$ python -q
>>> import numpy as np
>>> np.set_printoptions(suppress=True, linewidth=120)
>>> def tidy(a):
...     return np.round(a, 2) + 0
... 
>>> E = np.load("a.npy")
>>> E
array([[0., 0., 0.],
       [0., 2., 1.],
       [0., 1., 2.]])
>>> t = np.radians(64)
>>> r_ = np.eye(3)
>>> r_[2, 2] = r_[1, 1] = np.cos(t)
>>> r_[2, 1], r_[1, 2] = -np.sin(t), np.sin(t)
>>> tidy(r_)
array([[ 1.  ,  0.  ,  0.  ],
       [ 0.  ,  0.44,  0.9 ],
       [ 0.  , -0.9 ,  0.44]])
>>> other = E @ r_.T
>>> print(tidy(np.linalg.svd(E, compute_uv=False)), tidy(np.linalg.svd(other, compute_uv=False)))
[3. 1. 0.] [3. 1. 0.]
>>> tidy(np.abs(other - E).max(axis=0))
array([0.  , 1.24, 2.36])
>>> np.allclose(np.linalg.norm(E, axis=1), np.linalg.norm(other, axis=1))
True
>>> print(tidy(np.linalg.det(r_)), tidy(np.trace(r_)))
1.0 1.88
>>> np.allclose(E @ E.T, other @ other.T)
True
>>> tidy(r_ @ r_)
array([[ 1.  ,  0.  ,  0.  ],
       [ 0.  , -0.62,  0.79],
       [ 0.  , -0.79, -0.62]])
>>> np.flatnonzero(np.linalg.matrix_power((r_ != 0) + (r_.T != 0) + np.eye(3), 3)[2])
array([1, 2])
>>> tidy(np.linalg.det(r_))
np.float64(1.0)
>>> tidy(np.sort(np.linalg.eigvals(r_).real))
array([0.44, 0.44, 1.  ])
>>> arr = np.load("block1.npy")
>>> print(arr)
[[ 3 -1 -2  0]
 [ 0  3 -1 -2]
 [-2  0  3 -1]
 [-1 -2  0  3]]
>>> np.argsort(-np.linalg.norm(arr, axis=0).round(6), kind="stable")[:3]
array([0, 1, 2])
>>> print([round(float(x), 2) for x in np.linalg.svd(arr, compute_uv=False)[:3]])
[5.1, 5.1, 2.0]
>>> tidy(np.linalg.norm(arr, 2) / np.linalg.norm(arr))
np.float64(0.68)
>>> np.linalg.matrix_rank(arr, rtol=0.1)
np.int64(3)
>>> rng = np.random.default_rng(889)
>>> idx = rng.permutation(4)
>>> idx
array([0, 2, 1, 3])
>>> other = arr[idx][:, idx]
>>> print(tidy(np.sort(np.abs(np.linalg.eigvals(other)))))
[0.  2.  5.1 5.1]
>>> np.allclose(other, arr)
False
>>> np.trace(other)
np.int64(12)
>>> other
array([[ 3, -2, -1,  0],
       [-2,  3,  0, -1],
       [ 0, -1,  3, -2],
       [-1,  0, -2,  3]])
>>> print(np.allclose(arr[:-1].T @ np.linalg.lstsq(arr[:-1].T, arr[-1])[0], arr[-1]))
True
>>> tidy(arr @ np.linalg.pinv(arr) @ arr)
array([[ 3., -1., -2.,  0.],
       [ 0.,  3., -1., -2.],
       [-2.,  0.,  3., -1.],
       [-1., -2.,  0.,  3.]])
>>> np.unique(arr.round(6), axis=0).shape
(4, 4)
>>> np.linalg.lstsq(arr[:-1].T, arr[-1])[2]
np.int32(3)
>>> proj = np.triu(np.array([[-1, -1, -2, 2], [-1, -2, -2, -2], [2, -1, 0, 0], [2, 2, -2, -1]]), 1) + np.eye(4)
>>> other = proj @ arr @ np.linalg.inv(proj)
>>> np.trace(other), np.trace(arr)
(np.float64(12.0), np.int64(12))
>>> print(proj @ arr - arr @ proj)
[[ 2. -4. -1.  2.]
 [ 6.  4.  0.  2.]
 [ 0. -2. -4.  4.]
 [ 0. -1. -6. -2.]]
>>> tidy(np.linalg.det(other))
np.float64(0.0)
>>> other
array([[ 5., -3., -3., -6.],
       [ 6., 13., 31.,  8.],
       [-2., -2., -5., -1.],
       [-1., -3., -8., -1.]])
>>> tidy(np.poly(other))
array([  1., -12.,  46., -52.,   0.])
>>> np.argsort(-np.linalg.norm(other, axis=0).round(6), kind="stable")[:3]
array([2, 1, 3])
>>> tidy(np.linalg.norm(other, 2) / np.linalg.norm(other))
np.float64(0.98)
>>> m1 = np.array([[-1, -5, -1, -5, -1, -5],
...     [5, -5, 5, -5, 5, -5],
...     [-3, 3, -3, 3, -3, 3],
...     [-1, -5, -1, -5, -1, -5],
...     [5, -5, 5, -5, 5, -5],
...     [-3, 3, -3, 3, -3, 3]])
>>> # rows and columns are dependent
>>> idx = rng.permutation(6)
>>> idx
array([0, 2, 1, 3, 5, 4])
>>> other = m1[idx][:, idx]
>>> np.allclose(other, m1)
False
>>> tidy(np.sort(np.abs(np.linalg.eigvals(other))))
array([0., 0., 0., 0., 0., 6.])
>>> np.trace(other)
np.int64(-6)
>>> np.diag(other)
array([-1, -3, -5, -5,  3,  5])
>>> Q, _ = np.linalg.qr(np.array([[0.8, 1.3, 1.2, -1.2, -1.3],
...     [-0.7, -0.7, 0.0, 0.5, 0.6],
...     [-1.3, -1.5, 0.3, -0.5, -0.3],
...     [0.8, 0.7, -0.6, 0.1, -0.2],
...     [-0.1, -1.7, -1.3, 1.3, 1.2]]))
>>> A = 2 * Q
>>> tidy(A)
array([[-0.86, -0.4 , -1.66,  0.06,  0.59],
       [ 0.75, -0.18,  0.2 ,  1.19,  1.4 ],
       [ 1.4 , -0.09, -0.61, -1.23,  0.38],
       [-0.86,  0.33,  0.77, -1.  ,  1.25],
       [ 0.11,  1.92, -0.49,  0.24,  0.06]])
>>> proj = np.triu(np.array([[2, -3, 0, 3, -3],
...     [-1, 1, -1, 2, 3],
...     [0, -1, 1, 3, 1],
...     [-1, 3, -2, 3, 3],
...     [1, -1, 1, 2, -1]]), 1) + np.eye(5)
>>> other = proj @ A @ np.linalg.inv(proj)
>>> np.linalg.matrix_rank(other)
np.int64(5)
>>> print(tidy(np.linalg.det(other)))
32.0
>>> tidy(np.trace(other)), tidy(np.trace(A))
(np.float64(-2.6), np.float64(-2.6))
>>> other = np.linalg.inv(A)
>>> print(tidy(np.linalg.slogdet(A)[0]))
1.0
>>> W0 = np.load("w.npy")
>>> print(tidy(W0))
[[-0.13  0.58  1.04 -0.36 -0.08  1.35 -0.71  0.33]
 [ 0.   -1.12  0.31  1.17 -0.24 -0.03 -0.67  0.87]
 [-0.66 -0.08  0.11 -0.37 -0.68  0.13  1.27  1.15]
 [-1.13 -1.03 -0.41 -1.    0.02  0.13 -0.63 -0.31]
 [ 0.66 -0.22 -1.34  0.11 -0.44  1.22  0.08  0.04]
 [-0.46  1.06 -0.76  0.05 -0.68 -0.6  -0.95  0.61]
 [-0.2   0.2  -0.5   0.    1.68  0.16  0.01  0.91]
 [ 1.26 -0.37  0.15 -1.16 -0.1  -0.51 -0.36  0.71]]
>>> print(tidy(np.linalg.norm(W0) ** 2 / np.linalg.norm(W0, 2) ** 2))
8.0
>>> tidy(np.linalg.norm(W0[2] - W0[7]))
np.float64(2.83)
>>> tidy(np.linalg.norm(W0, axis=1))
array([2., 2., 2., 2., 2., 2., 2., 2.])
>>> tidy(np.linalg.norm(W0, 1)), tidy(np.linalg.norm(W0, np.inf))
(np.float64(4.94), np.float64(5.17))
>>> tidy(np.linalg.norm(W0, 2))
np.float64(2.0)
>>> other = W0 / np.sqrt((W0 ** 2).mean(axis=1, keepdims=True))
>>> print(tidy(np.linalg.norm(other, axis=1)))
[2.83 2.83 2.83 2.83 2.83 2.83 2.83 2.83]
>>> np.linalg.matrix_rank(W0 - W0.mean(axis=1, keepdims=True))
np.int64(7)
>>> print(tidy(other[4]))
[ 0.94 -0.31 -1.9   0.15 -0.62  1.73  0.11  0.06]
>>> Q, V = np.linalg.qr(W0[:, :5])[0], np.linalg.qr(W0[:, 5:])[0]
>>> sv = np.linalg.svd(Q.T @ V, compute_uv=False)
>>> tidy(sv)
array([0., 0., 0.])
>>> print((sv > 0.9).sum())
0
>>> Q, V = np.linalg.qr(A[:, :3])[0], np.linalg.qr(A[:, 3:])[0]
>>> sv = np.linalg.svd(Q.T @ V, compute_uv=False)
>>> tidy(sv)
array([0., 0.])
>>> tidy(np.linalg.norm(Q @ Q.T - V @ V.T, 2))
np.float64(1.0)
>>> tidy(np.degrees(np.arccos(sv.clip(0, 1))))
array([90., 90.])
>>> (sv > 0.9).sum()
np.int64(0)
